In [1]: import numpy as np

In [2]: np.set_printoptions(precision=2, suppress=True, linewidth=200, sign=" ")

In [3]: mat = np.loadtxt("w.csv", delimiter=",")

In [4]: mat
Out[4]: 
array([[ 0.46, -4.3 ,  1.05, -6.  , -2.39, -4.37],
       [ 0.78, -3.81,  0.61, -3.56, -1.97, -3.14],
       [ 0.71, -2.99,  1.04, -3.49, -1.9 , -2.85],
       [ 1.16, -5.57,  0.9 , -5.6 , -2.54, -3.88],
       [ 0.82, -3.65, -0.2 , -4.21, -1.83, -2.52],
       [ 0.83, -3.52,  0.52, -3.46, -1.86, -2.68],
       [ 0.37, -1.24,  0.23, -2.32, -0.54, -1.22],
       [ 0.17, -0.91,  0.5 , -1.92, -1.53, -1.32],
       [ 1.23, -3.44,  0.33, -3.71, -1.68, -3.02],
       [ 0.17, -1.34,  0.46, -2.26, -1.72, -1.28],
       [ 0.21, -0.32,  0.32,  0.68,  0.33,  0.36],
       [ 0.18,  0.01, -0.77, -0.04,  0.2 ,  0.04],
       [ 0.47, -1.91,  0.94, -1.83, -0.97, -1.  ],
       [ 0.96, -1.79, -0.01, -1.79, -0.92, -1.16],
       [-0.08, -1.7 ,  0.31, -1.79, -1.13, -1.7 ],
       [ 0.66, -3.69,  0.6 , -3.9 , -1.56, -2.31],
       [ 1.7 , -5.32,  0.91, -5.71, -2.55, -4.11],
       [ 0.4 , -3.02,  0.76, -4.32, -2.32, -2.  ],
       [ 0.28, -3.37,  0.4 , -3.23, -1.5 , -2.69]])

In [5]: np.linalg.cond(mat) > 100
Out[5]: np.False_

In [6]: np.argsort(-np.linalg.norm(mat, axis=0).round(6), kind="stable")[:3]
Out[6]: array([ 3,  1,  5])

In [7]: feats = np.load("layer17.npy")

In [8]: feats
Out[8]: 
array([[ 0,  1,  0,  0,  0,  1],
       [ 8,  1,  4,  0,  4,  9]])

In [9]: # column 4 repeats column 2

In [10]: th = np.radians(36)

In [11]: r_ = np.eye(6)

In [12]: r_[4, 4] = r_[2, 2] = np.cos(th)

In [13]: r_[4, 2], r_[2, 4] = -np.sin(th), np.sin(th)

In [14]: r_
Out[14]: 
array([[ 1.  ,  0.  ,  0.  ,  0.  ,  0.  ,  0.  ],
       [ 0.  ,  1.  ,  0.  ,  0.  ,  0.  ,  0.  ],
       [ 0.  ,  0.  ,  0.81,  0.  ,  0.59,  0.  ],
       [ 0.  ,  0.  ,  0.  ,  1.  ,  0.  ,  0.  ],
       [ 0.  ,  0.  , -0.59,  0.  ,  0.81,  0.  ],
       [ 0.  ,  0.  ,  0.  ,  0.  ,  0.  ,  1.  ]])

In [15]: A2 = feats @ r_.T

In [16]: np.linalg.svd(feats, compute_uv=False), np.linalg.svd(A2, compute_uv=False)
Out[16]: (array([ 13.36,   1.2 ]), array([ 13.36,   1.2 ]))

In [17]: np.abs(A2 - feats).max(axis=0)
Out[17]: array([ 0.  ,  0.  ,  1.59,  0.  ,  3.12,  0.  ])

In [18]: round(np.linalg.det(r_), 2), np.round(np.trace(r_), 2)
Out[18]: (np.float64(1.0), np.float64(5.62))

In [19]: np.allclose(np.linalg.norm(feats, axis=1), np.linalg.norm(A2, axis=1))
Out[19]: True

In [20]: M = np.load("m.npy")

In [21]: M
Out[21]: 
array([[ 3. ,  1.6,  0. ],
       [ 3.6,  0.4, -0.7],
       [-3.3, -1.5,  0.3],
       [ 0.6,  0.3,  0.6],
       [-2.1, -2.2, -2. ]])

In [22]: Q, r_ = np.linalg.qr(M)

In [23]: np.abs(np.diag(r_))
Out[23]: array([ 6.13,  1.76,  1.09])

In [24]: r_
Out[24]: 
array([[-6.13, -2.61, -0.17],
       [ 0.  ,  1.76,  1.93],
       [ 0.  ,  0.  , -1.09]])

In [25]: np.round(Q @ r_, 2) + 0
Out[25]: 
array([[ 3. ,  1.6,  0. ],
       [ 3.6,  0.4, -0.7],
       [-3.3, -1.5,  0.3],
       [ 0.6,  0.3,  0.6],
       [-2.1, -2.2, -2. ]])

In [26]: np.trace(Q @ Q.T)
Out[26]: np.float64(3.0)

In [27]: round(float(abs(r_[0, 0])), 2), np.round(np.linalg.norm(M[:, 0]), 2)
Out[27]: (6.13, np.float64(6.13))
